In [1]: import numpy as np

In [2]: from numpy import linalg as LA

In [3]: np.set_printoptions(suppress=True, linewidth=160)

In [4]: def rnd(a):
   ...:     return np.round(a, 3) + 0
   ...: 

In [5]: A = np.load("run19.npy")

In [6]: print(A)
[[-1.  0.  0.  0.  0.  0.]
 [ 0.  0.  2.  0.  0.  2.]
 [ 0.  2.  3.  0.  0.  4.]
 [ 0.  0.  0. -1.  0.  0.]
 [ 0.  0.  0.  0. -1.  0.]
 [ 0.  2.  4.  0.  0.  3.]]

In [7]: # symmetric, so the eigenvalues are real

In [8]: other = LA.inv(A)

In [9]: print(rnd(LA.slogdet(A)[0]))
-1.0

In [10]: print(rnd(LA.inv(other)))
[[-1.  0.  0.  0.  0.  0.]
 [ 0.  0.  2.  0.  0.  2.]
 [ 0.  2.  3.  0.  0.  4.]
 [ 0.  0.  0. -1.  0.  0.]
 [ 0.  0.  0.  0. -1.  0.]
 [ 0.  2.  4.  0.  0.  3.]]

In [11]: print(rnd(LA.det(A) * LA.det(other)))
1.0

In [12]: print((np.abs(other) > 1e-9).astype(int))
[[1 0 0 0 0 0]
 [0 1 1 0 0 1]
 [0 1 1 0 0 1]
 [0 0 0 1 0 0]
 [0 0 0 0 1 0]
 [0 1 1 0 0 1]]

In [13]: print(rnd(LA.cond(A)))
8.0

In [14]: w, vecs = LA.eigh(A)

In [15]: print(rnd(np.abs(vecs[:, -1])))
[0.    0.333 0.667 0.    0.    0.667]

In [16]: print((w > 1e-8).sum(), (w < -1e-8).sum())
1 5

In [17]: rng = np.random.default_rng(5942)

In [18]: labels = rng.permutation(6)

In [19]: other = A[:, labels] * rng.choice([-1, 1], 6)

In [20]: print(other)
[[ 0.  1.  0. -0.  0. -0.]
 [ 0. -0.  2. -0.  2. -0.]
 [ 0. -0.  4. -0.  3. -2.]
 [ 0. -0.  0.  1.  0. -0.]
 [-1. -0.  0. -0.  0. -0.]
 [ 0. -0.  3. -0.  4. -2.]]

In [21]: U, _, Vt = LA.svd(A.T @ other)

In [22]: print(labels)
[4 0 5 3 2 1]

In [23]: print(rnd(LA.lstsq(A, other)[0]))
[[ 0. -1.  0.  0.  0.  0.]
 [ 0.  0.  0.  0.  0. -1.]
 [ 0.  0.  0.  0.  1.  0.]
 [ 0.  0.  0. -1.  0.  0.]
 [ 1.  0.  0.  0.  0.  0.]
 [ 0.  0.  1.  0.  0.  0.]]

In [24]: print(rnd(np.sort(LA.eigvals(A).real)))
[-1. -1. -1. -1. -1.  8.]

In [25]: print(rnd(LA.det(A)))
-8.0

In [26]: print(A @ A)
[[ 1.  0.  0.  0.  0.  0.]
 [ 0.  8. 14.  0.  0. 14.]
 [ 0. 14. 29.  0.  0. 28.]
 [ 0.  0.  0.  1.  0.  0.]
 [ 0.  0.  0.  0.  1.  0.]
 [ 0. 14. 28.  0.  0. 29.]]

In [27]: print(np.flatnonzero(LA.matrix_power((A != 0) + (A.T != 0) + np.eye(6), 6)[0]))
[0]

In [28]: print((LA.matrix_power((A != 0) + (A.T != 0) + np.eye(6), 6) > 0).astype(int))
[[1 0 0 0 0 0]
 [0 1 1 0 0 1]
 [0 1 1 0 0 1]
 [0 0 0 1 0 0]
 [0 0 0 0 1 0]
 [0 1 1 0 0 1]]

In [29]: print((A != 0).astype(int))
[[1 0 0 0 0 0]
 [0 0 1 0 0 1]
 [0 1 1 0 0 1]
 [0 0 0 1 0 0]
 [0 0 0 0 1 0]
 [0 1 1 0 0 1]]

In [30]: W0 = np.loadtxt("case16.csv", delimiter=",")

In [31]: print(W0)
[[-0.091  0.207  0.427  1.007 -0.119  0.145 -1.606  0.216 -1.076]
 [-0.213  0.19  -0.014  0.862 -0.207  0.251 -0.443  0.524 -0.483]
 [-0.083  0.153 -0.002 -0.238 -0.238 -0.318  0.925  0.243  0.714]
 [-0.686  0.271 -0.061 -0.128 -0.121 -0.289  0.495  0.332  0.405]
 [-0.113 -0.11  -0.301  0.29  -0.19   0.02   0.822  0.691  0.585]
 [ 0.01   0.017  0.163  0.112  0.016 -0.005 -0.619 -0.2   -0.501]]

In [32]: u = np.array([2, 0, 3])

In [33]: print(rnd(np.polyval(u, W0[1])))
[3.091 3.072 3.    4.486 3.086 3.126 3.392 3.549 3.467]

In [34]: print(rnd(LA.norm(W0) ** 2 / LA.norm(W0, 2) ** 2))
1.333

In [35]: print(rnd(LA.norm(W0[1], 1)), rnd(LA.norm(W0[1], np.inf)))
3.187 0.862

In [36]: x0 = np.array([0, 3, -1, 2, 1, 2, 0, 2, 2])

In [37]: a = np.maximum(W0 @ x0, 0)

In [38]: print(rnd(np.maximum(W0 @ (3 * x0), 0)))
[1.977 8.055 3.075 4.179 8.859 0.   ]

In [39]: print(rnd(W0.T @ a))
[-2.006  0.856 -0.732  3.412 -1.608  0.1    1.817  4.301  1.018]

In [40]: print(rnd(np.tanh(W0 @ x0)))
[ 0.578  0.991  0.772  0.884  0.995 -0.858]

In [41]: print(rnd(a))
[0.659 2.685 1.025 1.393 2.953 0.   ]

In [42]: def softmax(z):
    ...:     e = np.exp(z - z.max(axis=-1, keepdims=True))
    ...:     return e / e.sum(axis=-1, keepdims=True)
    ...: 

In [43]: print(rnd(softmax(W0[0])))
[0.089 0.12  0.15  0.267 0.087 0.113 0.02  0.121 0.033]

In [44]: print(rnd(softmax(W0[0] + 2)))
[0.089 0.12  0.15  0.267 0.087 0.113 0.02  0.121 0.033]

In [45]: S = W0 @ W0.T / np.sqrt(9)

In [46]: print(rnd(softmax(S)[0] @ W0))
[-0.136  0.158  0.213  0.68  -0.124  0.091 -0.863  0.244 -0.619]

In [47]: print(softmax(S).round(6).argmax(axis=1))
[0 0 2 3 4 0]

In [48]: E = np.loadtxt("layer4.csv", delimiter=",")

In [49]: print(E)
[[ 15.   -1.3   0.4  -0.7  -0.3   0.2]
 [ -4.    0.8   0.4   0.6  -0.5  -0.1]
 [ -4.    0.1   0.9  -1.   -0.4  -1.4]
 [ 15.   -0.4   0.6   0.5  -0.5   0.2]
 [ -3.    0.    0.   -0.4   0.1   1.2]
 [ -7.    1.1   0.1  -0.1   0.3   0.6]
 [  2.   -1.8  -1.2  -1.   -0.3   0.3]
 [ 10.   -0.2  -1.3  -1.1  -0.3  -0.6]
 [-11.   -0.3   1.2  -0.1  -0.3  -0.5]
 [ 20.    0.3  -1.    0.1   1.    0.3]]

In [50]: print(LA.matrix_rank(E, rtol=0.1))
1

In [51]: print(np.argsort(-LA.norm(E, axis=0).round(6), kind="stable")[:3])
[0 1 2]

In [52]: mat = np.load("w.npy")

In [53]: print(mat)
[[ 0  0  2 -2]
 [ 1  0 -1 -2]
 [ 2 -3  0  3]
 [ 3  0  3 -1]
 [ 3  0 -1 -8]]

In [54]: hat = mat @ LA.solve(mat.T @ mat, mat.T)

In [55]: print(np.allclose(hat @ hat, hat))
True

In [56]: print(rnd(hat))
[[ 0.909 -0.273  0.     0.     0.091]
 [-0.273  0.182  0.     0.     0.273]
 [ 0.     0.     1.     0.     0.   ]
 [ 0.     0.     0.     1.     0.   ]
 [ 0.091  0.273  0.     0.     0.909]]

In [57]: other = W0 + rng.integers(-2, 3, (6, 3)) @ rng.integers(-2, 3, (3, 9))

In [58]: print(rnd(other))
[[-5.091  1.207  2.427  1.007  1.881 -5.855  0.394  0.216  4.924]
 [ 5.787  0.19  -2.014  0.862 -4.207  8.251 -4.443  2.524 -8.483]
 [ 0.917 -5.847 -2.002 -2.238  2.762 -1.318  4.925 -4.757  2.714]
 [ 1.314  2.271 -0.061 -0.128 -4.121  3.711 -3.505  4.332 -3.595]
 [ 6.887  1.89  -2.301  2.29  -3.19   9.02  -3.178  1.691 -9.415]
 [-4.99   1.017  2.163  0.112  2.016 -6.005  1.381 -0.2    5.499]]

In [59]: print(LA.matrix_rank(other - W0, tol=1e-8))
3

In [60]: print(rnd(LA.svd(other - W0, compute_uv=False)))
[27.457 10.726  3.329  0.     0.     0.   ]

In [61]: print(np.abs(other - W0).sum(axis=1))
[24. 34. 26. 24. 40. 24.]

In [62]: print(rnd(other - W0))
[[ -5.   1.   2.   0.   2.  -6.   2.   0.   6.]
 [  6.   0.  -2.   0.  -4.   8.  -4.   2.  -8.]
 [  1.  -6.  -2.  -2.   3.  -1.   4.  -5.   2.]
 [  2.   2.   0.   0.  -4.   4.  -4.   4.  -4.]
 [  7.   2.  -2.   2.  -3.   9.  -4.   1. -10.]
 [ -5.   1.   2.   0.   2.  -6.   2.   0.   6.]]

In [63]: t = np.deg2rad(45)

In [64]: X = np.eye(6)

In [65]: X[np.ix_([5, 4], [5, 4])] = [[np.cos(t), -np.sin(t)], [np.sin(t), np.cos(t)]]

In [66]: print(rnd(X))
[[ 1.     0.     0.     0.     0.     0.   ]
 [ 0.     1.     0.     0.     0.     0.   ]
 [ 0.     0.     1.     0.     0.     0.   ]
 [ 0.     0.     0.     1.     0.     0.   ]
 [ 0.     0.     0.     0.     0.707  0.707]
 [ 0.     0.     0.     0.    -0.707  0.707]]

In [67]: x0 = np.array([3, -2, 3, 2, -1, -1])

In [68]: rhs = X @ x0

In [69]: beta, lr = np.zeros(6), 1 / LA.norm(X, 2) ** 2

In [70]: for i in range(250):
    ...:     beta -= lr * X.T @ (X @ beta - rhs)
    ...:     if i % 50 == 0: print(i, round(LA.norm(X @ beta - rhs), 3))
    ...: 
0 0.0
50 0.0
100 0.0
150 0.0
200 0.0

In [71]: print(rnd(beta))
[ 3. -2.  3.  2. -1. -1.]

In [72]: print(rnd(LA.cond(X)))
1.0

In [73]: M = np.load("x.npy")

In [74]: print(M)
[[2.05 0.   0.   2.   3.  ]
 [0.   0.05 3.   0.   0.  ]
 [1.   1.   2.05 2.   3.  ]
 [3.   2.   0.   1.05 2.  ]
 [2.   0.   0.   2.   3.05]]

In [75]: t = np.radians(120)

In [76]: r_ = np.eye(5)

In [77]: r_[2, 2] = r_[3, 3] = np.cos(t)

In [78]: r_[2, 3], r_[3, 2] = -np.sin(t), np.sin(t)

In [79]: print(rnd(r_))
[[ 1.     0.     0.     0.     0.   ]
 [ 0.     1.     0.     0.     0.   ]
 [ 0.     0.    -0.5   -0.866  0.   ]
 [ 0.     0.     0.866 -0.5    0.   ]
 [ 0.     0.     0.     0.     1.   ]]

In [80]: other = M @ r_.T

In [81]: print(rnd(LA.svd(M, compute_uv=False)), rnd(LA.svd(other, compute_uv=False)))
[7.918 3.536 2.175 0.943 0.023] [7.918 3.536 2.175 0.943 0.023]

In [82]: print(np.allclose(LA.norm(M, axis=1), LA.norm(other, axis=1)))
True

In [83]: print(rnd(other))
[[ 2.05   0.    -1.732 -1.     3.   ]
 [ 0.     0.05  -1.5    2.598  0.   ]
 [ 1.     1.    -2.757  0.775  3.   ]
 [ 3.     2.    -0.909 -0.525  2.   ]
 [ 2.     0.    -1.732 -1.     3.05 ]]

In [84]: print(rnd(LA.det(r_)), rnd(np.trace(r_)))
1.0 2.0

In [85]: arr = np.loadtxt("mat.csv", delimiter=",")

In [86]: print(rnd(arr))
[[-62.703 -22.842 -63.047 -12.54  -42.475]
 [-60.495 -22.1   -60.92  -12.194 -41.157]
 [-55.272 -20.36  -55.89  -11.378 -38.032]
 [-51.134 -18.995 -51.903 -10.733 -35.545]
 [-46.212 -17.39  -47.16   -9.966 -32.574]
 [-44.956 -16.984 -45.95   -9.771 -31.813]
 [-42.991 -16.35  -44.055  -9.465 -30.62 ]
 [-32.971 -13.18  -34.384  -7.905 -24.483]
 [-29.776 -12.19  -31.295  -7.406 -22.502]
 [-22.018  -9.834 -23.776  -6.183 -17.622]
 [-21.365  -9.639 -23.142  -6.079 -17.205]
 [-20.697  -9.44  -22.492  -5.972 -16.778]
 [-16.088  -8.077 -17.997  -5.225 -13.792]
 [-10.989  -6.585 -12.979  -4.359 -10.38 ]
 [-10.353  -6.399 -12.349  -4.246  -9.943]
 [ -8.97   -5.991 -10.97   -3.994  -8.979]
 [ -3.396  -4.213  -5.243  -2.801  -4.777]
 [ -0.442  -2.469  -1.639  -1.527  -1.711]
 [ -0.183  -1.961  -1.125  -1.181  -1.192]
 [ -0.023  -1.096  -0.534  -0.634  -0.561]
 [  0.027   1.479   0.645   0.789   0.592]
 [  0.187   3.185   1.439   1.644   1.204]
 [  0.189   3.196   1.444   1.649   1.208]
 [  0.189   3.198   1.445   1.65    1.209]
 [  0.696   5.673   2.763   2.83    2.091]
 [  1.346   7.778   4.032   3.798   2.871]
 [  2.333  10.287   5.697   4.926   3.847]
 [  4.641  14.941   9.135   6.97    5.786]
 [  5.745  16.872  10.672   7.806   6.636]
 [ 10.489  24.158  16.914  10.915  10.037]
 [ 12.174  26.501  19.044  11.904  11.187]
 [ 16.365  31.995  24.227  14.209  13.974]
 [ 16.685  32.398  24.617  14.377  14.183]
 [ 31.211  49.291  41.848  21.377  23.394]
 [ 31.568  49.681  42.263  21.538  23.615]
 [ 32.308  50.485  43.121  21.869  24.073]
 [ 42.906  61.644  55.303  26.447  30.569]]

In [87]: U, sig, Vt = LA.svd(arr)

In [88]: vecs = Vt[:(sig > 1e-8).sum()]

In [89]: x0 = arr[34] + -3 * arr[35] + rng.integers(2) * np.eye(5)[4]

In [90]: print(rnd(x0))
[ -65.355 -101.774  -87.101  -44.068  -47.605]

In [91]: print(np.allclose(vecs.T @ vecs @ x0, x0))
False

In [92]: print(LA.matrix_rank(np.vstack([arr, x0])))
4
